In [1]: import numpy as np

In [2]: np.set_printoptions(precision=2, suppress=True, linewidth=160)

In [3]: tidy = lambda a: np.round(a, 2) + 0

In [4]: M = np.load("case9.npy")

In [5]: M
Out[5]: 
array([[84.,  9., 36., 45., 45., 36.],
       [ 9.,  4.,  4.,  5.,  5.,  4.],
       [36.,  4., 19., 20., 20., 16.],
       [45.,  5., 20., 28., 25., 20.],
       [45.,  5., 20., 25., 28., 20.],
       [36.,  4., 16., 20., 20., 19.]])

In [6]: w, V = np.linalg.eigh(M)

In [7]: np.unique(w.round(6) + 0, return_counts=True)[1]
Out[7]: array([5, 1])

In [8]: print(tidy(V.T @ V))
[[1. 0. 0. 0. 0. 0.]
 [0. 1. 0. 0. 0. 0.]
 [0. 0. 1. 0. 0. 0.]
 [0. 0. 0. 1. 0. 0.]
 [0. 0. 0. 0. 1. 0.]
 [0. 0. 0. 0. 0. 1.]]

In [9]: tidy(np.linalg.svd(M, compute_uv=False))
Out[9]: array([167.,   3.,   3.,   3.,   3.,   3.])

In [10]: Uu, sigma, VT = np.linalg.svd(M)

In [11]: np.argmax(sigma[:-1] / (sigma[1:] + 1e-6)) + 1
Out[11]: np.int64(1)

In [12]: A2 = Uu[:, :1] @ np.diag(sigma[:1]) @ VT[:1]

In [13]: tidy(np.linalg.norm(M - A2, 2)), tidy(sigma[1])
Out[13]: (np.float64(3.0), np.float64(3.0))

In [14]: tidy(A2)
Out[14]: 
array([[82.48,  9.16, 36.66, 45.82, 45.82, 36.66],
       [ 9.16,  1.02,  4.07,  5.09,  5.09,  4.07],
       [36.66,  4.07, 16.29, 20.37, 20.37, 16.29],
       [45.82,  5.09, 20.37, 25.46, 25.46, 20.37],
       [45.82,  5.09, 20.37, 25.46, 25.46, 20.37],
       [36.66,  4.07, 16.29, 20.37, 20.37, 16.29]])

In [15]: np.linalg.matrix_rank(A2)
Out[15]: np.int64(1)

In [16]: np.linalg.matrix_rank(M, rtol=0.05)
Out[16]: np.int64(1)

In [17]: r0, v = A2[2], A2[4]

In [18]: tidy(r0 @ v)
Out[18]: np.float64(3401.1)

In [19]: pr = (r0 @ v) / (r0 @ r0) * r0

In [20]: tidy(pr)
Out[20]: array([45.82,  5.09, 20.37, 25.46, 25.46, 20.37])

In [21]: tidy(v - pr)
Out[21]: array([0., 0., 0., 0., 0., 0.])

In [22]: L = np.linalg.cholesky(M)

In [23]: tidy(np.prod(np.diag(L)) ** 2), tidy(np.linalg.det(M))
Out[23]: (np.float64(40581.0), np.float64(40581.0))

In [24]: A2 = np.linalg.inv(M)

In [25]: np.allclose(A2, M.T)
Out[25]: False

In [26]: tidy(np.linalg.inv(A2))
Out[26]: 
array([[84.,  9., 36., 45., 45., 36.],
       [ 9.,  4.,  4.,  5.,  5.,  4.],
       [36.,  4., 19., 20., 20., 16.],
       [45.,  5., 20., 28., 25., 20.],
       [45.,  5., 20., 25., 28., 20.],
       [36.,  4., 16., 20., 20., 19.]])

In [27]: J = np.array([[-1, -1, -5], [2, -3, -15], [-1, 3, 15], [-3, -1, -5], [-2, -3, -15]])

In [28]: J
Out[28]: 
array([[ -1,  -1,  -5],
       [  2,  -3, -15],
       [ -1,   3,  15],
       [ -3,  -1,  -5],
       [ -2,  -3, -15]])

In [29]: Uu, sigma, VT = np.linalg.svd(J)

In [30]: V = VT[:(sigma > 1e-8).sum()]

In [31]: rng = np.random.default_rng(56407)

In [32]: x0 = J[4] + 4 * J[0] + rng.integers(2) * np.eye(3)[0]

In [33]: x0
Out[33]: array([ -5.,  -7., -35.])

In [34]: tidy(np.diag(V.T @ V))
Out[34]: array([1.  , 0.04, 0.96])

In [35]: tidy(np.linalg.norm(x0 - V.T @ V @ x0))
Out[35]: np.float64(0.0)

In [36]: K = np.loadtxt("sample5.csv", delimiter=",")

In [37]: print(tidy(K))
[[0.3  0.3  0.1  0.1  0.   0.2 ]
 [0.09 0.27 0.18 0.09 0.18 0.18]
 [0.11 0.   0.22 0.33 0.   0.33]
 [0.14 0.43 0.   0.29 0.14 0.  ]
 [0.29 0.   0.14 0.14 0.29 0.14]
 [0.23 0.23 0.15 0.15 0.   0.23]]

In [38]: Uu, sigma, VT = np.linalg.svd(J)

In [39]: np.argmax(sigma[:-1] / (sigma[1:] + 1e-6)) + 1
Out[39]: np.int64(2)

In [40]: tidy(sigma)
Out[40]: array([27.46,  4.35,  0.  ])

In [41]: A2 = Uu[:, :2] @ np.diag(sigma[:2]) @ VT[:2]

In [42]: tidy(A2)
Out[42]: 
array([[ -1.,  -1.,  -5.],
       [  2.,  -3., -15.],
       [ -1.,   3.,  15.],
       [ -3.,  -1.,  -5.],
       [ -2.,  -3., -15.]])

In [43]: np.linalg.matrix_rank(J, rtol=0.05)
Out[43]: np.int64(2)

In [44]: tidy(np.linalg.norm(J - A2) / np.linalg.norm(J))
Out[44]: np.float64(0.0)

In [45]: print(tidy(np.linalg.norm(J - A2, 2)), tidy(sigma[2]))
0.0 0.0

In [46]: feats = np.load("block17.npy")

In [47]: print(feats)
[[ 7 -9 -3]
 [ 7 -9 -3]
 [ 2  9  0]
 [-4  8 -1]
 [ 8  8  4]
 [ 0  6  2]
 [ 2 -3 -9]
 [ 4 -8 -3]]

In [48]: # rows 0 and 1 are equal

In [49]: x0 = np.array([2, 0, 7])

In [50]: print((feats @ x0).argmax())
4

In [51]: np.sign((feats @ x0).round(6))
Out[51]: array([-1, -1,  1, -1,  1,  1, -1, -1])

In [52]: m1 = np.load("mat.npy")

In [53]: m1
Out[53]: 
array([[0, 4, 3, 4, 2, 2, 2],
       [4, 4, 3, 2, 3, 4, 1],
       [3, 3, 2, 3, 1, 4, 2],
       [4, 2, 3, 0, 3, 0, 2],
       [2, 3, 1, 3, 2, 2, 1],
       [2, 4, 4, 0, 2, 4, 4],
       [2, 1, 2, 2, 1, 4, 4]])

In [54]: r0 = np.array([5, 5])

In [55]: np.array([np.convolve(row, r0, "same") for row in m1])
Out[55]: 
array([[ 0, 20, 35, 35, 30, 20, 20],
       [20, 40, 35, 25, 25, 35, 25],
       [15, 30, 25, 25, 20, 25, 30],
       [20, 30, 25, 15, 15, 15, 10],
       [10, 25, 20, 20, 25, 20, 15],
       [10, 30, 40, 20, 10, 30, 40],
       [10, 15, 15, 20, 15, 25, 40]])

In [56]: np.correlate(m1[4], m1[6], "full")
Out[56]: array([ 8, 20, 18, 23, 31, 29, 29, 23, 14, 14,  8,  5,  2])

In [57]: np.cross(m1[4, :3], m1[6, :3])
Out[57]: array([ 5, -2, -4])

In [58]: np.convolve(m1[4], r0)
Out[58]: array([10, 25, 20, 20, 25, 20, 15,  5])

In [59]: np.polyval(r0, m1[4])
Out[59]: array([15, 20, 10, 20, 15, 15, 10])

In [60]: A2 = m1 / np.linalg.norm(m1, axis=1, keepdims=True)

In [61]: gram = A2 @ A2.T

In [62]: (gram - 2 * np.eye(7)).round(6).argmax(axis=1)
Out[62]: array([4, 2, 1, 1, 2, 6, 2])

In [63]: tidy(np.linalg.norm(A2, axis=1))
Out[63]: array([1., 1., 1., 1., 1., 1., 1.])

In [64]: A = np.tanh(np.array([[0.8, -1.2, -1.6],
    ...:     [-1.8, -0.2, -1.1],
    ...:     [0.8, -0.9, -0.6],
    ...:     [1.0, 1.2, -0.1],
    ...:     [1.3, 0.9, 2.1],
    ...:     [0.4, -0.8, 0.1],
    ...:     [-2.5, 0.8, 1.1],
    ...:     [-1.1, 0.5, 0.9],
    ...:     [-0.8, -0.1, -0.3],
    ...:     [-0.6, 0.4, -0.1],
    ...:     [-1.6, 1.3, -1.2],
    ...:     [2.5, 1.5, 0.7],
    ...:     [0.2, -1.0, 0.2],
    ...:     [0.1, 0.2, 0.2],
    ...:     [-0.8, 0.3, -0.4],
    ...:     [-1.2, -0.9, 0.6],
    ...:     [-1.7, -2.0, 0.0],
    ...:     [2.6, -1.4, 2.0],
    ...:     [1.7, 0.8, -1.3]]) @ np.array([[-1.8, -0.9, -0.1, 0.3, 0.0],
    ...:     [0.2, -0.2, 0.3, 2.1, 0.1],
    ...:     [0.4, 0.5, 1.8, -0.9, 3.2]]))

In [65]: tidy(A)
Out[65]: 
array([[-0.98, -0.86, -1.  , -0.69, -1.  ],
       [ 0.99,  0.8 , -0.95,  0.03, -1.  ],
       [-0.95, -0.69, -0.89, -0.8 , -0.96],
       [-0.92, -0.83,  0.08,  0.99, -0.2 ],
       [-0.87, -0.29,  1.  ,  0.37,  1.  ],
       [-0.69, -0.15, -0.1 , -0.93,  0.24],
       [ 1.  ,  0.99,  0.99, -0.06,  1.  ],
       [ 0.98,  0.87,  0.95, -0.09,  0.99],
       [ 0.86,  0.53, -0.45, -0.18, -0.75],
       [ 0.81,  0.39,  0.  ,  0.64, -0.27],
       [ 0.99,  0.52, -0.92,  1.  , -1.  ],
       [-1.  , -0.98,  0.9 ,  1.  ,  0.98],
       [-0.45,  0.12,  0.04, -0.98,  0.49],
       [-0.06, -0.03,  0.39,  0.26,  0.58],
       [ 0.87,  0.43, -0.5 ,  0.64, -0.85],
       [ 0.98,  0.92,  0.73, -0.99,  0.95],
       [ 0.99,  0.96, -0.41, -1.  , -0.2 ],
       [-1.  , -0.79,  0.99, -1.  ,  1.  ],
       [-1.  , -0.98, -0.98,  1.  , -1.  ]])

In [66]: tidy(np.linalg.eigvalsh(m1).min())
Out[66]: np.float64(-4.84)

In [67]: [round(float(np.linalg.det(m1[:i, :i])), 2) + 0 for i in range(1, 8)]
Out[67]: [0.0, -16.0, 4.0, 36.0, 56.0, -176.0, -1780.0]

In [68]: np.linalg.cholesky(m1)
LinAlgError: Matrix is not positive definite


In [69]: A2 = m1 + rng.integers(-2, 3, (7, 1)) @ rng.integers(-2, 3, (1, 7))

In [70]: A2
Out[70]: 
array([[ 4,  0,  5,  8,  6,  2, -2],
       [ 6,  2,  4,  4,  5,  4, -1],
       [ 7, -1,  4,  7,  5,  4, -2],
       [ 8, -2,  5,  4,  7,  0, -2],
       [-2,  7, -1, -1, -2,  2,  5],
       [ 4,  2,  5,  2,  4,  4,  2],
       [ 6, -3,  4,  6,  5,  4,  0]])

In [71]: A2 - m1
Out[71]: 
array([[ 4, -4,  2,  4,  4,  0, -4],
       [ 2, -2,  1,  2,  2,  0, -2],
       [ 4, -4,  2,  4,  4,  0, -4],
       [ 4, -4,  2,  4,  4,  0, -4],
       [-4,  4, -2, -4, -4,  0,  4],
       [ 2, -2,  1,  2,  2,  0, -2],
       [ 4, -4,  2,  4,  4,  0, -4]])

In [72]: np.linalg.matrix_rank(A2 - m1, tol=1e-8)
Out[72]: np.int64(1)

In [73]: np.abs(A2 - m1).sum(axis=1)
Out[73]: array([22, 11, 22, 22, 22, 11, 22])

In [74]: np.allclose(m1, m1.T)
Out[74]: True

In [75]: print(tidy(np.abs(np.linalg.eigvals(m1)).max()))
17.57

In [76]: tidy(np.linalg.det(m1))
Out[76]: np.float64(-1780.0)

In [77]: np.allclose(m1 @ m1.T, m1.T @ m1)
Out[77]: True

In [78]: tidy(np.sort(np.abs(np.linalg.eigvals(m1))))
Out[78]: array([ 0.79,  0.8 ,  2.37,  3.33,  4.24,  4.84, 17.57])

In [79]: (m1 + m1.T) / 2
Out[79]: 
array([[0., 4., 3., 4., 2., 2., 2.],
       [4., 4., 3., 2., 3., 4., 1.],
       [3., 3., 2., 3., 1., 4., 2.],
       [4., 2., 3., 0., 3., 0., 2.],
       [2., 3., 1., 3., 2., 2., 1.],
       [2., 4., 4., 0., 2., 4., 4.],
       [2., 1., 2., 2., 1., 4., 4.]])

In [80]: np.linalg.matrix_power(m1, 4)
Out[80]: 
array([[12844, 15996, 13736,  9998, 10420, 15592, 11907],
       [15996, 20432, 17407, 12981, 13148, 19864, 15101],
       [13736, 17407, 14934, 10932, 11251, 16964, 13000],
       [ 9998, 12981, 10932,  8508,  8258, 12674,  9517],
       [10420, 13148, 11251,  8258,  8535, 12724,  9721],
       [15592, 19864, 16964, 12674, 12724, 19596, 14884],
       [11907, 15101, 13000,  9517,  9721, 14884, 11443]])
